In [1]: import numpy as np

In [2]: np.set_printoptions(precision=3, suppress=True, linewidth=160, sign=" ")

In [3]: rd = lambda a: np.round(a, 3) + 0

In [4]: feats = np.array([[-0.5, 0.3, 0.5, 1.4, 1.6, -0.8, -0.9, -1.2, -1.6, 0.9, 0.8, -2.4],
   ...:     [-0.1, 0.3, 0.3, 0.8, -0.2, -0.3, -1.0, 0.6, -0.6, 1.5, -1.6, 0.2],
   ...:     [-0.3, 1.0, -0.3, 0.1, -0.3, -0.7, -0.5, -0.4, -1.8, -0.4, -0.5, -0.2],
   ...:     [-0.6, -0.5, -1.0, -0.7, 0.0, 0.1, 0.5, -0.7, -1.3, 0.1, 1.6, -1.3],
   ...:     [0.1, 0.3, -0.5, 0.5, -0.2, 1.3, -1.0, 0.6, -1.2, 1.4, 0.1, -1.3]])

In [5]: feats[:, 2] *= 5

In [6]: feats
Out[6]: 
array([[-0.5,  0.3,  2.5,  1.4,  1.6, -0.8, -0.9, -1.2, -1.6,  0.9,  0.8, -2.4],
       [-0.1,  0.3,  1.5,  0.8, -0.2, -0.3, -1. ,  0.6, -0.6,  1.5, -1.6,  0.2],
       [-0.3,  1. , -1.5,  0.1, -0.3, -0.7, -0.5, -0.4, -1.8, -0.4, -0.5, -0.2],
       [-0.6, -0.5, -5. , -0.7,  0. ,  0.1,  0.5, -0.7, -1.3,  0.1,  1.6, -1.3],
       [ 0.1,  0.3, -2.5,  0.5, -0.2,  1.3, -1. ,  0.6, -1.2,  1.4,  0.1, -1.3]])

In [7]: theta = np.radians(180)

In [8]: R = np.eye(12)

In [9]: R[2, 2] = R[6, 6] = np.cos(theta)

In [10]: R[2, 6], R[6, 2] = -np.sin(theta), np.sin(theta)

In [11]: rd(R)
Out[11]: 
array([[ 1.,  0.,  0.,  0.,  0.,  0.,  0.,  0.,  0.,  0.,  0.,  0.],
       [ 0.,  1.,  0.,  0.,  0.,  0.,  0.,  0.,  0.,  0.,  0.,  0.],
       [ 0.,  0., -1.,  0.,  0.,  0.,  0.,  0.,  0.,  0.,  0.,  0.],
       [ 0.,  0.,  0.,  1.,  0.,  0.,  0.,  0.,  0.,  0.,  0.,  0.],
       [ 0.,  0.,  0.,  0.,  1.,  0.,  0.,  0.,  0.,  0.,  0.,  0.],
       [ 0.,  0.,  0.,  0.,  0.,  1.,  0.,  0.,  0.,  0.,  0.,  0.],
       [ 0.,  0.,  0.,  0.,  0.,  0., -1.,  0.,  0.,  0.,  0.,  0.],
       [ 0.,  0.,  0.,  0.,  0.,  0.,  0.,  1.,  0.,  0.,  0.,  0.],
       [ 0.,  0.,  0.,  0.,  0.,  0.,  0.,  0.,  1.,  0.,  0.,  0.],
       [ 0.,  0.,  0.,  0.,  0.,  0.,  0.,  0.,  0.,  1.,  0.,  0.],
       [ 0.,  0.,  0.,  0.,  0.,  0.,  0.,  0.,  0.,  0.,  1.,  0.],
       [ 0.,  0.,  0.,  0.,  0.,  0.,  0.,  0.,  0.,  0.,  0.,  1.]])

In [12]: Y = feats @ R.T

In [13]: print(np.allclose(np.linalg.norm(feats, axis=1), np.linalg.norm(Y, axis=1)))
True

In [14]: print(rd(Y))
[[-0.5  0.3 -2.5  1.4  1.6 -0.8  0.9 -1.2 -1.6  0.9  0.8 -2.4]
 [-0.1  0.3 -1.5  0.8 -0.2 -0.3  1.   0.6 -0.6  1.5 -1.6  0.2]
 [-0.3  1.   1.5  0.1 -0.3 -0.7  0.5 -0.4 -1.8 -0.4 -0.5 -0.2]
 [-0.6 -0.5  5.  -0.7  0.   0.1 -0.5 -0.7 -1.3  0.1  1.6 -1.3]
 [ 0.1  0.3  2.5  0.5 -0.2  1.3  1.   0.6 -1.2  1.4  0.1 -1.3]]

In [15]: sv = 20 * 0.7 ** np.arange(10)

In [16]: rng = np.random.default_rng(2629)

In [17]: data = rng.normal(size=(44, 10)) * rng.permutation(sv)

In [18]: rd(data)
Out[18]: 
array([[  4.58 ,   4.17 , -46.368,   1.696,  -1.973,  -0.458,  -1.189,   3.911,   0.6  , -30.376],
       [  1.685,  -3.079,   0.842,  -0.099, -23.317,   0.236,   1.323,  -9.43 ,  -0.83 , -12.942],
       [  1.06 ,  -1.575,  -0.297,  -1.457, -13.689,  -0.02 ,  -2.575,  -3.871,  -0.026,   6.653],
       [  3.23 ,   1.652, -33.738,  -0.035,  -7.901,   0.287,   0.181,   6.64 ,   1.751,   5.93 ],
       [  1.806,   0.785,   4.959,  -0.943,  -2.006,  -0.844,  -0.07 ,  -7.802,  -0.92 ,  19.854],
       [ -2.328, -13.353,   9.569,   2.032,  -9.277,  -0.751,  -3.723,  13.26 ,   1.623, -21.214],
       [ -0.883,   9.096,   0.061,  -1.541,   0.581,  -0.933,  -0.312,  -3.362,  -0.141,  -9.716],
       [  0.864,  -2.125,  14.617,  -1.803,  -2.248,  -0.82 ,  -1.714,  -3.918,   1.328,  -7.8  ],
       [  1.674,   0.602, -28.914,  -0.907,   5.392,   0.337,  -0.249,  -3.687,   0.993,  -8.78 ],
       [  4.863,  -4.917,  13.241,  -2.646,  -4.012,  -0.128,   1.049,  -3.906,  -0.555,   5.355],
       [  4.508,   5.553,  20.598,  -1.597,  -9.801,   0.013,  -2.182,   4.051,  -0.633,  -1.332],
       [  3.73 ,   4.692,   6.857,   0.977, -14.556,  -1.202,  -4.248,  -0.765,   0.77 ,  -1.738],
       [  0.555,  -0.284,  10.365,   1.05 ,  10.916,   0.474,  -0.449,   5.244,  -2.606,  18.996],
       [ -0.169,   6.193, -41.171,   2.375,  -6.112,   1.161,   4.333,  -4.604,  -0.343,  -0.461],
       [ -0.698,  -3.445, -23.487,  -1.139,  19.327,   0.025,   0.761,   1.851,  -0.436,  16.282],
       [ -4.727,   1.84 , -32.125,  -0.993,  26.791,  -0.223,   0.246,   4.586,  -0.461,  -9.573],
       [  2.6  ,   3.047,   0.477,  -4.681,  19.399,  -0.603,  -1.025, -16.466,  -0.11 ,  -1.359],
       [  3.508,   5.515,  -3.857,   1.033,  -1.498,   1.533,  -1.307,   2.09 ,  -1.86 ,  -5.339],
       [  1.253,  -3.18 ,  -8.521,  -0.706, -12.847,  -0.729,   3.777,  -3.864,   1.208, -39.579],
       [ -2.282,   1.689,  34.054,  -2.802,   2.809,  -0.59 ,   0.428,  -1.484,   1.982, -20.04 ],
       [ -1.483,   1.439,  13.926,   0.85 ,   5.879,   1.847,  -0.273,   4.936,  -0.29 ,  13.685],
       [ -6.645,   0.06 , -38.255,  -0.451, -15.66 ,  -0.331,  -5.987,  -5.488,   1.408,  -4.165],
       [ -3.345,   0.516,   5.02 ,   2.078,   0.076,   0.228,  -0.057,  11.057,   0.335,  15.351],
       [  5.648,  -6.399, -13.865,   0.944,  -1.147,  -1.629,   1.474,  -4.111,  -0.289,  18.64 ],
       [  1.232,   3.759, -49.597,  -1.129,  17.213,  -1.196,   0.372,   9.077,  -0.477,  -9.937],
       [ -0.536,  -6.304,  -2.792,   1.279,   3.531,  -0.413,   3.476,  -3.187,   1.147,   7.401],
       [ -7.049,  -6.014,  12.247,  -1.953,  -1.029,  -0.395,   4.545,  11.201,   0.618,  19.869],
       [ -3.668,   7.742,  19.715,  -0.853,   7.752,   0.839,  -0.368, -10.66 ,   0.168,  -2.108],
       [ -1.239,  -3.562, -10.954,   2.278,  -8.458,  -0.526,  -0.709,  -1.032,   0.174,  16.931],
       [ -2.298,  -2.055,  13.3  ,   0.242,  -5.706,   0.117,  -0.718,   8.349,   0.794,  -9.366],
       [  5.153,  -1.395,  -7.19 ,   3.043,   4.981,  -0.491,   0.898, -12.962,  -1.106, -23.492],
       [  0.665,   6.417, -17.369,  -1.845,   4.395,  -0.879,  -3.87 ,   6.986,   0.328,   4.102],
       [  0.851,   0.244,   9.796,  -0.419,   8.004,   0.348,   3.193,   8.698,  -1.496, -11.914],
       [ -0.332,  -4.539,  23.231,  -0.018,  17.291,   0.225,   1.347,  -3.508,   0.274, -13.077],
       [ -3.74 ,  -1.363, -10.756,   1.099,  12.429,   0.86 ,   1.427,   1.674,  -0.446,  21.778],
       [ -2.115,   6.134,  31.275,   1.047, -10.959,  -0.814,  -4.105,   2.737,  -1.114,   1.965],
       [  1.159,  -1.73 ,  -9.743,   1.113,   8.381,   0.732,   0.851,   2.538,   0.828,   1.208],
       [  4.975,  -0.383, -18.037,   0.078,   2.52 ,   1.003,   1.982,  -0.394,  -1.01 ,   2.039],
       [ -3.466,   4.807,  -5.998,  -2.91 ,  -7.061,   0.4  ,   0.602,   1.185,  -1.524,  -2.583],
       [  4.738,  -3.423,   8.426,  -2.898, -12.659,  -0.135,   1.815,   2.6  ,   0.433,  16.922],
       [ -2.224,  -7.882,  17.649,   0.656, -12.183,  -2.11 ,   0.826,   4.558,   0.181,  10.397],
       [  2.4  ,  -4.34 ,  25.598,   2.363,  -0.499,   0.527,  -1.912,   6.433,  -0.741,   7.909],
       [  1.71 ,  -4.05 ,  -0.221,  -2.165, -18.97 ,  -1.026,   1.443,   9.782,  -0.286,  -2.271],
       [ -0.088,  -4.053,  18.57 ,   0.717,   0.715,   1.108,   2.592,  15.332,   0.307,   6.511]])

In [19]: D = np.linalg.norm(data[:, None] - data[None], axis=-1)

In [20]: D[26].round(6).argsort(kind="stable")[:4]
Out[20]: array([ 26,  22,  20,  43])

In [21]: np.unravel_index(D.round(6).argmax(), D.shape)
Out[21]: (np.int64(24), np.int64(35))
